% python3 -q
>>> import numpy as np
>>> from numpy import linalg as LA
>>> np.set_printoptions(precision=3, suppress=True, linewidth=140, legacy="1.25")
>>> mat = np.loadtxt("layer19.csv", delimiter=",")
>>> mat
array([[ 0.486, -0.295,  0.251,  0.179, -0.222,  0.134],
       [-0.295,  0.83 ,  0.144,  0.103, -0.128,  0.077],
       [ 0.251,  0.144,  0.877, -0.088,  0.109, -0.066],
       [ 0.179,  0.103, -0.088,  0.937,  0.078, -0.047],
       [-0.222, -0.128,  0.109,  0.078,  0.904,  0.058],
       [ 0.134,  0.077, -0.066, -0.047,  0.058,  0.965]])
>>> evals, evecs = LA.eigh(mat)
>>> x = np.array([4, 3, 1, 2, 3, 4])
>>> LA.eigvalsh(mat[1:, 1:])
array([0.514, 1.   , 1.   , 1.   , 1.   ])
>>> np.round(x @ mat @ x, 3)
43.23
>>> np.round(np.trace(LA.pinv(mat) @ mat), 3)
5.0
>>> rng = np.random.default_rng(917)
>>> idx = rng.permutation(6)
>>> idx
array([5, 1, 4, 3, 0, 2])
>>> A2 = mat[idx][:, idx]
>>> np.trace(A2)
5.0
>>> round(float(LA.det(A2)), 3), round(float(LA.det(mat[idx])), 3)
(-0.0, 0.0)
>>> np.allclose(A2, mat)
False
>>> np.round(np.sort(np.abs(LA.eigvals(A2))), 3) + 0
array([0., 1., 1., 1., 1., 1.])
>>> left, s, VT = LA.svd(mat)
>>> np.argmax(s[:-1] / (s[1:] + 1e-6)) + 1
5
>>> s.round(3) + 0
array([1., 1., 1., 1., 1., 0.])
>>> A2 = left[:, :5] @ np.diag(s[:5]) @ VT[:5]
>>> LA.matrix_rank(A2)
5
>>> np.round(np.abs(mat - A2).max(), 3)
0.0
>>> round(float(LA.det(mat)), 3)
-0.0
>>> np.allclose(mat @ mat.T, mat.T @ mat)
True
>>> mat @ mat
array([[ 0.486, -0.295,  0.251,  0.179, -0.222,  0.134],
       [-0.295,  0.83 ,  0.144,  0.103, -0.128,  0.077],
       [ 0.251,  0.144,  0.877, -0.088,  0.109, -0.066],
       [ 0.179,  0.103, -0.088,  0.937,  0.078, -0.047],
       [-0.222, -0.128,  0.109,  0.078,  0.904,  0.058],
       [ 0.134,  0.077, -0.066, -0.047,  0.058,  0.965]])
>>> np.round(np.sort(np.abs(LA.eigvals(mat))), 3) + 0
array([0., 1., 1., 1., 1., 1.])
>>> mat.inv()
Traceback (most recent call last):
  File "<python-input-28>", line 1, in <module>
    mat.inv()
    ^^^^^^^
AttributeError: 'numpy.ndarray' object has no attribute 'inv'
>>> arr = np.load("arr.npy")
>>> arr
array([[-1, -4, -7,  7,  7],
       [-2,  0, -6,  8, -7],
       [ 7,  5, -3, -9, -1],
       [ 0, -6,  4,  4,  3],
       [ 2, -6,  4, -4,  5],
       [-7, -3, -1,  0,  2],
       [-6, -2, -9,  9,  8]])
>>> left, s, VT = LA.svd(arr, full_matrices=False)
>>> np.abs(left[:, 0]).round(6).argmax()
6
>>> np.round(left.T @ arr @ VT.T, 3) + 0
array([[23.458,  0.   ,  0.   ,  0.   ,  0.   ],
       [ 0.   , 15.112,  0.   ,  0.   ,  0.   ],
       [ 0.   ,  0.   , 11.601,  0.   ,  0.   ],
       [ 0.   ,  0.   ,  0.   ,  7.402,  0.   ],
       [ 0.   ,  0.   ,  0.   ,  0.   ,  4.122]])
>>> round(float(np.sqrt((s ** 2).sum())), 3), round(float(LA.norm(arr)), 3)
(31.385, 31.385)
>>> left.shape, s.shape, VT.shape
((7, 5), (5,), (5, 5))
>>> np.cumsum(s ** 2) / np.sum(s ** 2)
array([0.559, 0.79 , 0.927, 0.983, 1.   ])
>>> (s > 1e-8).sum()
5
>>> s
array([23.458, 15.112, 11.601,  7.402,  4.122])
>>> np.round(left.T @ left, 3) + 0
array([[1., 0., 0., 0., 0.],
       [0., 1., 0., 0., 0.],
       [0., 0., 1., 0., 0.],
       [0., 0., 0., 1., 0.],
       [0., 0., 0., 0., 1.]])
>>> np.allclose(left * s @ VT, arr)
True
>>> proj = arr @ LA.solve(arr.T @ arr, arr.T)
>>> np.trace(proj)
5.0
>>> np.round(LA.eigvalsh(proj), 3) + 0
array([0., 0., 1., 1., 1., 1., 1.])
>>> LA.matrix_rank(np.eye(7) - proj)
2
>>> proj @ arr[:, 4]
array([ 7., -7., -1.,  3.,  5.,  2.,  8.])
>>> w1 = np.array([[-1, 1, 3, -1, 3, 0],
...     [0, 2, 0, -2, -1, -3],
...     [-1, -3, 2, -1, 2, 2],
...     [-2, -2, 0, 3, -2, 1],
...     [-1, -1, 3, 1, -1, 2]])
>>> coef = np.array([3, 7, -6, -6, -9, -3])
>>> H = np.maximum(arr @ w1 + coef, 0)
>>> (H > 0).astype(int)
array([[0, 0, 0, 1, 0, 1],
       [1, 1, 0, 1, 0, 0],
       [1, 1, 1, 0, 1, 0],
       [0, 0, 1, 1, 0, 1],
       [0, 0, 1, 0, 1, 1],
       [1, 0, 0, 1, 0, 1],
       [0, 0, 0, 1, 0, 1]])
>>> (H > 0).mean(axis=0)
array([0.429, 0.286, 0.429, 0.714, 0.286, 0.714])
>>> LA.matrix_rank(H)
6
>>> H
array([[ 0,  0,  0, 38,  0, 16],
       [ 2, 14,  0, 19,  0,  0],
       [18, 52,  6,  0, 20,  0],
       [ 0,  0, 11, 17,  0, 33],
       [ 0,  0, 23,  0, 14, 29],
       [ 9,  0,  0, 10,  0,  8],
       [ 0,  0,  0, 48,  0, 10]])
>>> W2 = np.array([[2, 1, 2], [1, 5, 0], [2, 4, 1], [4, 3, 1], [5, 0, 1], [2, 1, 3]])
>>> w1 @ W2
array([[ 16,  13,   3],
       [-17,   1, -12],
       [  9,  -9,   7],
       [ -2,  -2,   0],
       [  6,  11,   7]])
>>> M = np.load("dump.npy")
>>> M
array([[5., 0., 0., 0., 0., 4., 0.],
       [0., 5., 0., 0., 4., 0., 0.],
       [0., 0., 5., 4., 0., 0., 4.],
       [0., 0., 4., 5., 0., 0., 4.],
       [0., 4., 0., 0., 5., 0., 0.],
       [4., 0., 0., 0., 0., 5., 0.],
       [0., 0., 4., 4., 0., 0., 5.]])
>>> round(float(LA.det(M)), 3)
1053.0
>>> np.round(np.abs(LA.eigvals(M)).max(), 3)
13.0
>>> np.allclose(M @ M.T, M.T @ M)
True
>>> np.sort(np.abs(LA.eigvals(M)))
array([ 1.,  1.,  1.,  1.,  9.,  9., 13.])
>>> LA.determinant(M)
Traceback (most recent call last):
  File "<python-input-61>", line 1, in <module>
    LA.determinant(M)
    ^^^^^^^^^^^^^^
AttributeError: module 'numpy.linalg' has no attribute 'determinant'
>>> w1 = np.array([[7, 8, 1, -4, 9],
...     [-8, 8, 2, 6, 1],
...     [-9, -8, 9, -8, 3],
...     [0, 4, -8, -9, 2],
...     [-2, -7, 8, 7, 1],
...     [-2, 3, 1, 8, 1],
...     [9, 2, -9, 1, 0]])
>>> coef = np.array([1, 0, 3, 2, 2])
>>> H = np.maximum(M @ w1 + coef, 0)
>>> H
array([[28., 52., 12., 14., 51.],
       [ 0., 12., 45., 60., 11.],
       [ 0.,  0.,  0.,  0., 25.],
       [ 1.,  0.,  0.,  0., 24.],
       [ 0.,  0., 51., 61., 11.],
       [19., 47., 12., 26., 43.],
       [10.,  0.,  0.,  0., 22.]])
>>> (H > 0).astype(int)
array([[1, 1, 1, 1, 1],
       [0, 1, 1, 1, 1],
       [0, 0, 0, 0, 1],
       [1, 0, 0, 0, 1],
       [0, 0, 1, 1, 1],
       [1, 1, 1, 1, 1],
       [1, 0, 0, 0, 1]])
>>> W2 = np.array([[-5, -4, 3], [9, 6, 3], [-7, 1, 2], [-8, -6, 7], [7, -8, 7]])
>>> (H @ W2).round(6).argmax(axis=1)
array([2, 2, 0, 2, 2, 2, 2])
>>> w1 @ W2
array([[ 125,  -27,   82],
       [  57,   38,   53],
       [  -5,   21,  -68],
       [ 178,   54,  -53],
       [-158,  -76,   45],
       [ -27,  -29,   68],
       [  28,  -39,   22]])
>>> proj = H @ LA.solve(H.T @ H, H.T)
>>> np.allclose(proj @ proj, proj)
True
>>> np.round(proj @ H[:, 2], 3) + 0
array([12., 45.,  0.,  0., 51., 12.,  0.])
>>> round(float(np.trace(proj)), 3)
5.0
>>> A2 = np.array([[2, 2, 1, 0, -2, -2],
...     [-2, 2, 0, 2, -1, -2],
...     [2, -2, 0, 1, 0, 0],
...     [2, 1, -2, 1, -2, -1],
...     [0, 0, -1, 0, -1, 1],
...     [2, 0, 1, -1, -2, -1]])
>>> K = np.tril(A2)
>>> K
array([[ 2,  0,  0,  0,  0,  0],
       [-2,  2,  0,  0,  0,  0],
       [ 2, -2,  0,  0,  0,  0],
       [ 2,  1, -2,  1,  0,  0],
       [ 0,  0, -1,  0, -1,  0],
       [ 2,  0,  1, -1, -2, -1]])
>>> left, s, VT = LA.svd(K)
>>> evecs = VT[:(s > 1e-8).sum()]
>>> x = K[3] + -2 * K[2] + rng.integers(2) * np.eye(6)[1]
>>> x
array([-2.,  5., -2.,  1.,  0.,  0.])
>>> LA.matrix_rank(np.vstack([K, x]))
5
>>> np.round(evecs.T @ evecs, 3) + 0
array([[ 1.   ,  0.   ,  0.   ,  0.   ,  0.   ,  0.   ],
       [ 0.   ,  1.   ,  0.   ,  0.   ,  0.   ,  0.   ],
       [ 0.   ,  0.   ,  0.857, -0.286,  0.143, -0.143],
       [ 0.   ,  0.   , -0.286,  0.429,  0.286, -0.286],
       [ 0.   ,  0.   ,  0.143,  0.286,  0.857,  0.143],
       [ 0.   ,  0.   , -0.143, -0.286,  0.143,  0.857]])
>>> round(LA.norm(x - evecs.T @ evecs @ x), 3)
0.0
>>> np.diag(evecs.T @ evecs)
array([1.   , 1.   , 0.857, 0.429, 0.857, 0.857])
>>> E = np.array([[5, 6, 7, 8, 9, 10, 11],
...     [12, 13, 14, 15, 16, 17, 18],
...     [19, 20, 21, 22, 23, 24, 25],
...     [26, 27, 28, 29, 30, 31, 32],
...     [33, 34, 35, 36, 37, 38, 39],
...     [40, 41, 42, 43, 44, 45, 46],
...     [47, 48, 49, 50, 51, 52, 53]])
>>> f, r1 = E[2], E[1]
>>> f @ r1
2338
>>> p = (f @ r1) / (f @ f) * f
>>> LA.matrix_rank(np.outer(f, r1))
1
>>> r1 - p
array([-1.004, -0.689, -0.373, -0.057,  0.258,  0.574,  0.889])
>>> round(float(LA.norm(f + r1) ** 2 + LA.norm(f - r1) ** 2), 3)
10038.0
>>> r = LA.matrix_rank(E)
>>> r
2
>>> ns = LA.svd(E)[2][r:].T
>>> np.allclose(E @ ns, 0)
True
>>> np.round(ns @ ns.T, 3) + 0
array([[ 0.536, -0.357, -0.25 , -0.143, -0.036,  0.071,  0.179],
       [-0.357,  0.714, -0.214, -0.143, -0.071,  0.   ,  0.071],
       [-0.25 , -0.214,  0.821, -0.143, -0.107, -0.071, -0.036],
       [-0.143, -0.143, -0.143,  0.857, -0.143, -0.143, -0.143],
       [-0.036, -0.071, -0.107, -0.143,  0.821, -0.214, -0.25 ],
       [ 0.071,  0.   , -0.071, -0.143, -0.214,  0.714, -0.357],
       [ 0.179,  0.071, -0.036, -0.143, -0.25 , -0.357,  0.536]])
>>> [int(LA.matrix_rank(E[:i])) for i in range(1, len(E) + 1)]
[1, 2, 2, 2, 2, 2, 2]
>>> ns.shape
(7, 5)
>>> [int(LA.matrix_rank(np.delete(E, i, axis=0))) for i in range(7)]
[2, 2, 2, 2, 2, 2, 2]
>>> np.allclose(E[:-1].T @ LA.lstsq(E[:-1].T, E[-1])[0], E[-1])
True
>>> np.unique(E.round(6), axis=0).shape
(7, 7)
>>> E @ LA.pinv(E) @ E
array([[ 5.,  6.,  7.,  8.,  9., 10., 11.],
       [12., 13., 14., 15., 16., 17., 18.],
       [19., 20., 21., 22., 23., 24., 25.],
       [26., 27., 28., 29., 30., 31., 32.],
       [33., 34., 35., 36., 37., 38., 39.],
       [40., 41., 42., 43., 44., 45., 46.],
       [47., 48., 49., 50., 51., 52., 53.]])
>>> idx = rng.permutation(7)
>>> idx
array([6, 2, 3, 1, 5, 4, 0])
>>> A2 = E[idx][:, idx]
>>> round(LA.det(A2), 3), np.round(LA.det(E[idx]), 3)
(-0.0, 0.0)
>>> np.round(np.sort(np.abs(LA.eigvals(A2))), 3) + 0
array([  0.   ,   0.   ,   0.   ,   0.   ,   0.   ,   6.547, 209.547])
>>> feats = np.load("mat.npy")
>>> feats
array([[  1,  -4,  16, -64],
       [  1,  -3,   9, -27],
       [  1,  -2,   4,  -8],
       [  1,  -1,   1,  -1],
       [  1,   0,   0,   0],
       [  1,   1,   1,   1],
       [  1,   2,   4,   8],
       [  1,   3,   9,  27],
       [  1,   4,  16,  64],
       [  1,   5,  25, 125],
       [  1,   6,  36, 216],
       [  1,   7,  49, 343]])
>>> A2 = np.c_[feats[:, :3] @ np.array([[0, 1, 0], [-2, 2, -2], [-2, -1, -1]]), np.array([-3, -1, 2, 3, 3, -3, -1, -2, 1, 0, 3, 2])]
>>> A2
array([[ -24,  -23,   -8,   -3],
       [ -12,  -14,   -3,   -1],
       [  -4,   -7,    0,    2],
       [   0,   -2,    1,    3],
       [   0,    1,    0,    3],
       [  -4,    2,   -3,   -3],
       [ -12,    1,   -8,   -1],
       [ -24,   -2,  -15,   -2],
       [ -40,   -7,  -24,    1],
       [ -60,  -14,  -35,    0],
       [ -84,  -23,  -48,    3],
       [-112,  -34,  -63,    2]])
>>> np.round(LA.norm(A2 - feats @ LA.lstsq(feats, A2)[0], axis=0), 3) + 0
array([0.   , 0.   , 0.   , 5.726])
>>> LA.matrix_rank(A2)
4
>>> np.round(LA.lstsq(feats, A2[:, 0])[0], 3) + 0
array([ 0., -2., -2.,  0.])
>>> LA.matrix_rank(np.c_[feats, A2])
5
